>>> import numpy as np
>>> np.set_printoptions(precision=1, suppress=True, linewidth=200, sign=" ")
>>> def rd(a):
...     return np.round(a, 1) + 0
... 
>>> mat = np.loadtxt("layer18.csv", delimiter=",")
>>> mat
array([[ 69.,  16.,  48., -24.,  56.,  -8., -32.,  72.,   8., -24.],
       [ 16.,   9.,  12.,  -6.,  14.,  -2.,  -8.,  18.,   2.,  -6.],
       [ 48.,  12.,  41., -18.,  42.,  -6., -24.,  54.,   6., -18.],
       [-24.,  -6., -18.,  14., -21.,   3.,  12., -27.,  -3.,   9.],
       [ 56.,  14.,  42., -21.,  54.,  -7., -28.,  63.,   7., -21.],
       [ -8.,  -2.,  -6.,   3.,  -7.,   6.,   4.,  -9.,  -1.,   3.],
       [-32.,  -8., -24.,  12., -28.,   4.,  21., -36.,  -4.,  12.],
       [ 72.,  18.,  54., -27.,  63.,  -9., -36.,  86.,   9., -27.],
       [  8.,   2.,   6.,  -3.,   7.,  -1.,  -4.,   9.,   6.,  -3.],
       [-24.,  -6., -18.,   9., -21.,   3.,  12., -27.,  -3.,  14.]])
>>> t = np.radians(45)
>>> r_ = np.eye(10)
>>> r_[3, 3] = r_[5, 5] = np.cos(t)
>>> r_[3, 5], r_[5, 3] = -np.sin(t), np.sin(t)
>>> rd(r_)
array([[ 1. ,  0. ,  0. ,  0. ,  0. ,  0. ,  0. ,  0. ,  0. ,  0. ],
       [ 0. ,  1. ,  0. ,  0. ,  0. ,  0. ,  0. ,  0. ,  0. ,  0. ],
       [ 0. ,  0. ,  1. ,  0. ,  0. ,  0. ,  0. ,  0. ,  0. ,  0. ],
       [ 0. ,  0. ,  0. ,  0.7,  0. , -0.7,  0. ,  0. ,  0. ,  0. ],
       [ 0. ,  0. ,  0. ,  0. ,  1. ,  0. ,  0. ,  0. ,  0. ,  0. ],
       [ 0. ,  0. ,  0. ,  0.7,  0. ,  0.7,  0. ,  0. ,  0. ,  0. ],
       [ 0. ,  0. ,  0. ,  0. ,  0. ,  0. ,  1. ,  0. ,  0. ,  0. ],
       [ 0. ,  0. ,  0. ,  0. ,  0. ,  0. ,  0. ,  1. ,  0. ,  0. ],
       [ 0. ,  0. ,  0. ,  0. ,  0. ,  0. ,  0. ,  0. ,  1. ,  0. ],
       [ 0. ,  0. ,  0. ,  0. ,  0. ,  0. ,  0. ,  0. ,  0. ,  1. ]])
>>> other = mat @ r_.T
>>> rd(np.linalg.det(r_)), rd(np.trace(r_))
(np.float64(1.0), np.float64(9.4))
>>> w, evecs = np.linalg.eigh(mat)
>>> rd(np.abs(evecs[:, -1]))
array([ 0.5,  0.1,  0.4,  0.2,  0.4,  0.1,  0.2,  0.5,  0.1,  0.2])
>>> rd(evecs @ np.diag(w) @ evecs.T)
array([[ 69.,  16.,  48., -24.,  56.,  -8., -32.,  72.,   8., -24.],
       [ 16.,   9.,  12.,  -6.,  14.,  -2.,  -8.,  18.,   2.,  -6.],
       [ 48.,  12.,  41., -18.,  42.,  -6., -24.,  54.,   6., -18.],
       [-24.,  -6., -18.,  14., -21.,   3.,  12., -27.,  -3.,   9.],
       [ 56.,  14.,  42., -21.,  54.,  -7., -28.,  63.,   7., -21.],
       [ -8.,  -2.,  -6.,   3.,  -7.,   6.,   4.,  -9.,  -1.,   3.],
       [-32.,  -8., -24.,  12., -28.,   4.,  21., -36.,  -4.,  12.],
       [ 72.,  18.,  54., -27.,  63.,  -9., -36.,  86.,   9., -27.],
       [  8.,   2.,   6.,  -3.,   7.,  -1.,  -4.,   9.,   6.,  -3.],
       [-24.,  -6., -18.,   9., -21.,   3.,  12., -27.,  -3.,  14.]])
>>> rd(evecs.T @ evecs)
array([[ 1.,  0.,  0.,  0.,  0.,  0.,  0.,  0.,  0.,  0.],
       [ 0.,  1.,  0.,  0.,  0.,  0.,  0.,  0.,  0.,  0.],
       [ 0.,  0.,  1.,  0.,  0.,  0.,  0.,  0.,  0.,  0.],
       [ 0.,  0.,  0.,  1.,  0.,  0.,  0.,  0.,  0.,  0.],
       [ 0.,  0.,  0.,  0.,  1.,  0.,  0.,  0.,  0.,  0.],
       [ 0.,  0.,  0.,  0.,  0.,  1.,  0.,  0.,  0.,  0.],
       [ 0.,  0.,  0.,  0.,  0.,  0.,  1.,  0.,  0.,  0.],
       [ 0.,  0.,  0.,  0.,  0.,  0.,  0.,  1.,  0.,  0.],
       [ 0.,  0.,  0.,  0.,  0.,  0.,  0.,  0.,  1.,  0.],
       [ 0.,  0.,  0.,  0.,  0.,  0.,  0.,  0.,  0.,  1.]])
>>> Lm = np.linalg.cholesky(mat)
>>> rd(mat / np.sqrt(np.outer(np.diag(mat), np.diag(mat))))
array([[ 1. ,  0.6,  0.9, -0.8,  0.9, -0.4, -0.8,  0.9,  0.4, -0.8],
       [ 0.6,  1. ,  0.6, -0.5,  0.6, -0.3, -0.6,  0.6,  0.3, -0.5],
       [ 0.9,  0.6,  1. , -0.8,  0.9, -0.4, -0.8,  0.9,  0.4, -0.8],
       [-0.8, -0.5, -0.8,  1. , -0.8,  0.3,  0.7, -0.8, -0.3,  0.6],
       [ 0.9,  0.6,  0.9, -0.8,  1. , -0.4, -0.8,  0.9,  0.4, -0.8],
       [-0.4, -0.3, -0.4,  0.3, -0.4,  1. ,  0.4, -0.4, -0.2,  0.3],
       [-0.8, -0.6, -0.8,  0.7, -0.8,  0.4,  1. , -0.8, -0.4,  0.7],
       [ 0.9,  0.6,  0.9, -0.8,  0.9, -0.4, -0.8,  1. ,  0.4, -0.8],
       [ 0.4,  0.3,  0.4, -0.3,  0.4, -0.2, -0.4,  0.4,  1. , -0.3],
       [-0.8, -0.5, -0.8,  0.6, -0.8,  0.3,  0.7, -0.8, -0.3,  1. ]])
>>> rd(np.diag(Lm) ** 2)
array([ 69. ,   5.3,   7.5,   5.4,   7.1,   5. ,   5.5,   7.2,   5. ,   5.2])
>>> F = np.loadtxt("w.csv", delimiter=",")
>>> rd(F)
array([[ 2.2,  2.1,  3.7, -1.5,  4.6, -7. ,  2. ],
       [ 7.3,  4.2,  0.5, -1.1,  1.9, -4.8,  0.7],
       [-7.4, -4.2, -0.4,  1. , -1.8,  4.8, -0.7],
       [ 3.2,  2.6,  3.3, -1.5,  4.3, -6.9,  1.9],
       [-8.5, -4.4,  1.7,  0.5,  0.3,  2.2,  0.3],
       [ 2.4,  2.2,  3.7, -1.5,  4.6, -7. ,  2. ],
       [ 3. ,  0.5, -4.9,  1.2, -5. ,  5.9, -2.3],
       [ 1. , -0.6, -4.7,  1.4, -5.1,  6.6, -2.3],
       [ 2.6,  0.3, -4.9,  1.2, -5. ,  6.1, -2.3],
       [-5.7, -2.1,  4.8, -0.8,  4.3, -4.1,  2. ],
       [ 8.1,  4.4, -0.6, -0.8,  0.9, -3.7,  0.2]])
>>> t = np.radians(180)
>>> r_ = np.eye(7)
>>> r_[6, 6] = r_[1, 1] = np.cos(t)
>>> r_[6, 1], r_[1, 6] = -np.sin(t), np.sin(t)
>>> rd(r_)
array([[ 1.,  0.,  0.,  0.,  0.,  0.,  0.],
       [ 0., -1.,  0.,  0.,  0.,  0.,  0.],
       [ 0.,  0.,  1.,  0.,  0.,  0.,  0.],
       [ 0.,  0.,  0.,  1.,  0.,  0.,  0.],
       [ 0.,  0.,  0.,  0.,  1.,  0.,  0.],
       [ 0.,  0.,  0.,  0.,  0.,  1.,  0.],
       [ 0.,  0.,  0.,  0.,  0.,  0., -1.]])
>>> other = F @ r_.T
>>> rd(other)
array([[ 2.2, -2.1,  3.7, -1.5,  4.6, -7. , -2. ],
       [ 7.3, -4.2,  0.5, -1.1,  1.9, -4.8, -0.7],
       [-7.4,  4.2, -0.4,  1. , -1.8,  4.8,  0.7],
       [ 3.2, -2.6,  3.3, -1.5,  4.3, -6.9, -1.9],
       [-8.5,  4.4,  1.7,  0.5,  0.3,  2.2, -0.3],
       [ 2.4, -2.2,  3.7, -1.5,  4.6, -7. , -2. ],
       [ 3. , -0.5, -4.9,  1.2, -5. ,  5.9,  2.3],
       [ 1. ,  0.6, -4.7,  1.4, -5.1,  6.6,  2.3],
       [ 2.6, -0.3, -4.9,  1.2, -5. ,  6.1,  2.3],
       [-5.7,  2.1,  4.8, -0.8,  4.3, -4.1, -2. ],
       [ 8.1, -4.4, -0.6, -0.8,  0.9, -3.7, -0.2]])
>>> np.allclose(np.linalg.norm(F, axis=1), np.linalg.norm(other, axis=1))
True
>>> rd(np.linalg.svd(F, compute_uv=False)), rd(np.linalg.svd(other, compute_uv=False))
(array([ 26.5,  19.9,   0. ,   0. ,   0. ,   0. ,   0. ]), array([ 26.5,  19.9,   0. ,   0. ,   0. ,   0. ,   0. ]))
>>> np.allclose(F @ F.T, other @ other.T)
True
>>> J = np.load("out3.npy")
>>> J
array([[ 1.4, -0.9, -1.7, -0.7,  0.4,  0.7,  0.8, -0.2,  0.1,  0.3],
       [ 0.3,  0.7,  1.2,  0.2, -0.7,  0.5, -0.2, -0.1, -0.8, -1.4],
       [-0.1, -1.9, -0.2,  0.6, -0.9,  2.1, -0.2,  0.4,  1.5,  1.5],
       [ 1. , -0.5, -1.8, -1.1,  0.6,  0.7,  1.1,  0.4, -0.1, -0.2],
       [-0.4,  0.7,  1.2,  1.4,  0.9, -1.3, -1.3, -0.3, -0.9,  0.8],
       [ 0.8, -0.1, -0.9,  2.5, -0.7,  2.3, -0.3,  0.7,  1. ,  1.6]])
>>> f, v = J[1], J[4]
>>> rd(f @ v)
np.float64(0.7)
>>> print(rd(f @ f))
5.4
>>> p = (f @ v) / (f @ f) * f
>>> print(rd(p))
[ 0.   0.1  0.2  0.  -0.1  0.1  0.   0.  -0.1 -0.2]
>>> rng = np.random.default_rng(39)
>>> other = J + rng.integers(-2, 3, (6, 4)) @ rng.integers(-2, 3, (4, 10))
>>> rd(other)
array([[-1.6, -1.9, -0.7, -2.7, -2.6, -2.3,  6.8, -2.2, -5.9, -0.7],
       [ 1.3, -3.3,  2.2, -0.8, -0.7,  3.5,  8.8, -7.1, -6.8,  0.6],
       [-3.1, -1.9, -1.2, -2.4, -2.9, -0.9,  2.8, -0.6, -2.5, -0.5],
       [ 4. , -8.5,  3.2, -3.1,  2.6,  5.7,  6.1, -0.6, -2.1,  4.8],
       [-4.4,  3.7,  1.2,  0.4, -2.1, -7.3, -4.3,  4.7, -0.9, -2.2],
       [-0.2,  2.9, -2.9,  2.5, -0.7,  0.3, -5.3,  3.7,  4. , -0.4]])
>>> rd(np.linalg.svd(other - J, compute_uv=False))
array([ 21.9,  14.2,   6.8,   2.3,   0. ,   0. ])
>>> x = np.ones(10)
>>> for _ in range(4):
...     x = mat @ x
...     x /= np.linalg.norm(x)
...     print(round(x @ mat @ x, 1))
... 
274.6
275.0
275.0
275.0
>>> rd(np.linalg.eigvalsh(mat)[-1])
np.float64(275.0)
>>> rd(x)
array([ 0.5,  0.1,  0.4, -0.2,  0.4, -0.1, -0.2,  0.5,  0.1, -0.2])
>>> f = np.array([7, 1])
>>> rd(np.correlate(J[2], J[1], "full"))
array([ 0.1,  2.7,  1.8, -0.5,  1.1, -3.1, -0.2, -0.5, -6.1, -3.1, -3.2, -0.4,  2.2,  0.7,  0.2,  2.3,  3. ,  1.5,  0.4])
>>> rd(np.polyval(f, J[2]))
array([  0.3, -12.3,  -0.4,   5.2,  -5.3,  15.7,  -0.4,   3.8,  11.5,  11.5])
>>> x = np.array([2, -2, 1, -1, 1, 0, 0, 0, -1, 1])
>>> np.linalg.norm(J @ x) <= np.linalg.norm(J, 2) * np.linalg.norm(x) + 1e-9
np.True_
>>> rd(J @ x)
array([ 4.2, -1.1,  1.9,  2.8,  0.2, -1.7])
>>> rd(np.einsum("ij,j->i", J, x))
array([ 4.2, -1.1,  1.9,  2.8,  0.2, -1.7])
>>> rd((J * x).sum(axis=1))
array([ 4.2, -1.1,  1.9,  2.8,  0.2, -1.7])
>>> X = np.load("data.npy")
>>> print(X)
[[ 1.   0.7  0.5  0.3  0.2  0.2  0.1]
 [ 0.7  1.   0.7  0.5  0.3  0.2  0.2]
 [ 0.5  0.7  1.   0.7  0.5  0.3  0.2]
 [ 0.3  0.5  0.7  1.   0.7  0.5  0.3]
 [ 0.2  0.3  0.5  0.7  1.   0.7  0.5]
 [ 0.2  0.2  0.3  0.5  0.7  1.   0.7]
 [ 0.1  0.2  0.2  0.3  0.5  0.7  1. ]]
>>> # symmetric
>>> np.trace(X)
np.float64(7.0)
>>> np.allclose(X @ X.T, X.T @ X)
True
>>> print(rd(np.abs(np.linalg.eigvals(X)).max()))
3.6
>>> print(rd(np.sort(np.abs(np.linalg.eigvals(X)))))
[ 0.2  0.2  0.2  0.4  0.8  1.6  3.6]
>>> rd(X @ X)
array([[ 1.9,  2. ,  1.9,  1.6,  1.3,  1. ,  0.8],
       [ 2. ,  2.4,  2.3,  2.1,  1.7,  1.3,  1. ],
       [ 1.9,  2.3,  2.6,  2.5,  2.1,  1.7,  1.3],
       [ 1.6,  2.1,  2.5,  2.7,  2.5,  2.1,  1.6],
       [ 1.3,  1.7,  2.1,  2.5,  2.6,  2.3,  1.9],
       [ 1. ,  1.3,  1.7,  2.1,  2.3,  2.4,  2. ],
       [ 0.8,  1. ,  1.3,  1.6,  1.9,  2. ,  1.9]])
>>> rd(np.linalg.matrix_power(X, 3))
array([[ 5.3,  6.2,  6.5,  6.1,  5.4,  4.6,  3.6],
       [ 6.2,  7.5,  7.9,  7.7,  6.9,  5.9,  4.6],
       [ 6.5,  7.9,  8.7,  8.7,  8. ,  6.9,  5.4],
       [ 6.1,  7.7,  8.7,  9.1,  8.7,  7.7,  6.1],
       [ 5.4,  6.9,  8. ,  8.7,  8.7,  7.9,  6.5],
       [ 4.6,  5.9,  6.9,  7.7,  7.9,  7.5,  6.2],
       [ 3.6,  4.6,  5.4,  6.1,  6.5,  6.2,  5.3]])
>>> z = rng.permutation(7)
>>> print(z)
[ 5  1  0  2  6  4  3]
>>> other = X[z][:, z]
>>> np.allclose(other, X)
False
>>> np.diag(other)
array([ 1.,  1.,  1.,  1.,  1.,  1.,  1.])
>>> print(other)
[[ 1.   0.2  0.2  0.3  0.7  0.7  0.5]
 [ 0.2  1.   0.7  0.7  0.2  0.3  0.5]
 [ 0.2  0.7  1.   0.5  0.1  0.2  0.3]
 [ 0.3  0.7  0.5  1.   0.2  0.5  0.7]
 [ 0.7  0.2  0.1  0.2  1.   0.5  0.3]
 [ 0.7  0.3  0.2  0.5  0.5  1.   0.7]
 [ 0.5  0.5  0.3  0.7  0.3  0.7  1. ]]
>>> rd(np.sort(np.abs(np.linalg.eigvals(other))))
array([ 0.2,  0.2,  0.2,  0.4,  0.8,  1.6,  3.6])
>>> f = np.array([0, -4])
>>> print(rd(np.correlate(X[4], X[5], "full")))
[ 0.1  0.4  0.8  1.3  2.   2.4  2.3  1.9  1.2  0.8  0.5  0.2  0.1]
>>> np.convolve(X[4], f)
array([ 0. , -0.8, -1.2, -2. , -2.8, -4. , -2.8, -2. ])
>>> np.polyval(f, X[4])
array([-4., -4., -4., -4., -4., -4., -4.])
>>> W0 = np.loadtxt("arr.csv", delimiter=",")
>>> rd(W0)
array([[-0.3, -0.2,  0.4,  0.3,  0.8],
       [ 0.3, -0.1, -0.9,  0. ,  0.4],
       [-0.6,  0.6, -0.3,  0.4, -0.1],
       [-0.6, -0.6, -0.2, -0.4, -0.2],
       [-0.1,  0.5,  0.1, -0.8,  0.3]])
>>> x = np.array([3, 7, -8, -2, -2])
>>> rd(W0 @ x)
array([-7.3,  6.1,  3.9, -3.2,  3.7])
>>> np.linalg.norm(W0 @ x) <= np.linalg.norm(W0, 2) * np.linalg.norm(x) + 1e-9
np.True_
>>> rd(W0 @ np.ones(5))
array([ 0.9, -0.2, -0.1, -2. ,  0. ])
>>> np.sign((W0 @ x).round(6))
array([-1.,  1.,  1., -1.,  1.])
>>> rd((W0 * x).sum(axis=1))
array([-7.3,  6.1,  3.9, -3.2,  3.7])
